$ python3 -q
>>> import numpy as np
>>> import numpy.linalg as la
>>> np.set_printoptions(precision=3, suppress=True, linewidth=140, sign=" ")
>>> K = np.array([[1, -3, 9, -27], [1, -2, 4, -8], [1, -1, 1, -1], [1, 0, 0, 0]])
>>> print(K)
[[  1  -3   9 -27]
 [  1  -2   4  -8]
 [  1  -1   1  -1]
 [  1   0   0   0]]
>>> # row 0 dominates
>>> A2 = K ** -1
Traceback (most recent call last):
  File "<python-input-6>", line 1, in <module>
    A2 = K ** -1
         ~~^^~~~
ValueError: Integers to negative integer powers are not allowed.
>>> A2 = la.inv(K)
>>> print((np.abs(A2) > 1e-9).astype(int))
[[ 0  0  0  1]
 [ 1  1  1  1]
 [ 1  1  1  1]
 [ 1  1  1  1]]
>>> print(np.round(la.inv(A2), 3) + 0)
[[  1.  -3.   9. -27.]
 [  1.  -2.   4.  -8.]
 [  1.  -1.   1.  -1.]
 [  1.   0.   0.   0.]]
>>> print(np.round(la.det(K) * la.det(A2), 3))
1.0
>>> print(np.allclose(A2, K.T))
False
>>> print(np.round(K @ A2, 3) + 0)
[[ 1.  0.  0.  0.]
 [ 0.  1.  0.  0.]
 [ 0.  0.  1.  0.]
 [ 0.  0.  0.  1.]]
>>> print(round(float(la.slogdet(K)[0]), 3))
1.0
>>> print(A2.round(3) + 0)
[[ 0.     0.     0.     1.   ]
 [-0.333  1.5   -3.     1.833]
 [-0.5    2.    -2.5    1.   ]
 [-0.167  0.5   -0.5    0.167]]
>>> rng = np.random.default_rng(574956)
>>> idx = rng.permutation(4)
>>> print(idx)
[ 0  3  2  1]
>>> A2 = K[idx][:, idx]
>>> print(np.round(la.det(A2), 3), np.round(la.det(K[idx]), 3))
12.0 -12.0
>>> print(np.trace(A2))
0
>>> m1 = np.load("mat.npy")
>>> print(m1)
[[ 1 -1  1 -1  1 -1  1 -1]
 [ 1 -1 -1  1 -1  1  1 -1]
 [ 1  1 -1 -1  1  1 -1 -1]
 [ 1  1  1  1 -1 -1 -1 -1]]
>>> m1 @ m1
Traceback (most recent call last):
  File "<python-input-23>", line 1, in <module>
    m1 @ m1
    ~~~^~~~
ValueError: matmul: Input operand 1 has a mismatch in its core dimension 0, with gufunc signature (n?,k),(k,m?)->(n?,m?) (size 4 is different from 8)
>>> C2 = m1.T @ m1
>>> print((m1 @ m1.T).shape)
(4, 4)
>>> print(C2)
[[ 4  0  0  0  0  0  0 -4]
 [ 0  4  0  0  0  0 -4  0]
 [ 0  0  4  0  0 -4  0  0]
 [ 0  0  0  4 -4  0  0  0]
 [ 0  0  0 -4  4  0  0  0]
 [ 0  0 -4  0  0  4  0  0]
 [ 0 -4  0  0  0  0  4  0]
 [-4  0  0  0  0  0  0  4]]
>>> print(np.diag(C2))
[ 4  4  4  4  4  4  4  4]
>>> print(np.allclose(C2, C2.T))
True
>>> print(la.eigvalsh(C2)[::-1])
[ 8.  8.  8.  8.  0.  0.  0.  0.]
>>> T = np.stack([m1, 4 * m1, m1[::-1]])
>>> print(la.matrix_rank(T.reshape(3, -1)))
2
>>> print((T @ m1.T).shape)
(3, 4, 4)
>>> print(la.matrix_rank(T))
[ 4  4  4]
>>> r0, g = m1[0], m1[2]
>>> print(r0 @ r0)
8
>>> p = (r0 @ g) / (r0 @ r0) * r0
>>> print(round(la.norm(r0 + g) ** 2 + la.norm(r0 - g) ** 2, 3))
32.0
>>> print(np.outer(r0, g))
[[ 1  1 -1 -1  1  1 -1 -1]
 [-1 -1  1  1 -1 -1  1  1]
 [ 1  1 -1 -1  1  1 -1 -1]
 [-1 -1  1  1 -1 -1  1  1]
 [ 1  1 -1 -1  1  1 -1 -1]
 [-1 -1  1  1 -1 -1  1  1]
 [ 1  1 -1 -1  1  1 -1 -1]
 [-1 -1  1  1 -1 -1  1  1]]
>>> print((g - p) @ r0)
0.0
>>> w1 = np.array([[0, -1, 0, -2],
...     [-1, 1, -1, 0],
...     [-2, 1, -1, 0],
...     [-2, 0, 2, 1],
...     [-1, -2, 0, 2],
...     [2, -2, 1, 0],
...     [-2, 2, -1, 1],
...     [2, 1, -2, 2]])
>>> c = np.array([-1, 1, 2, -1])
>>> H = np.maximum(m1 @ w1 + c, 0)
>>> print(la.matrix_rank(H))
3
>>> print(H)
[[ 0  1  0  0]
 [ 0  0  8  0]
 [ 3  0  4  0]
 [ 0  3  4  0]]
>>> W2 = np.array([[1, -3, -3], [3, -1, -3], [-3, 0, 1], [1, 2, 2]])
>>> print((H @ W2).round(6).argmax(axis=1))
[ 0  2  2  0]
>>> print(w1 @ W2)
[[-5 -3 -1]
 [ 5  2 -1]
 [ 4  5  2]
 [-7  8 10]
 [-5  9 13]
 [-7 -4  1]
 [ 8  6  1]
 [13 -3 -7]]
>>> print(H @ W2)
[[  3  -1  -3]
 [-24   0   8]
 [ -9  -9  -5]
 [ -3  -3  -5]]
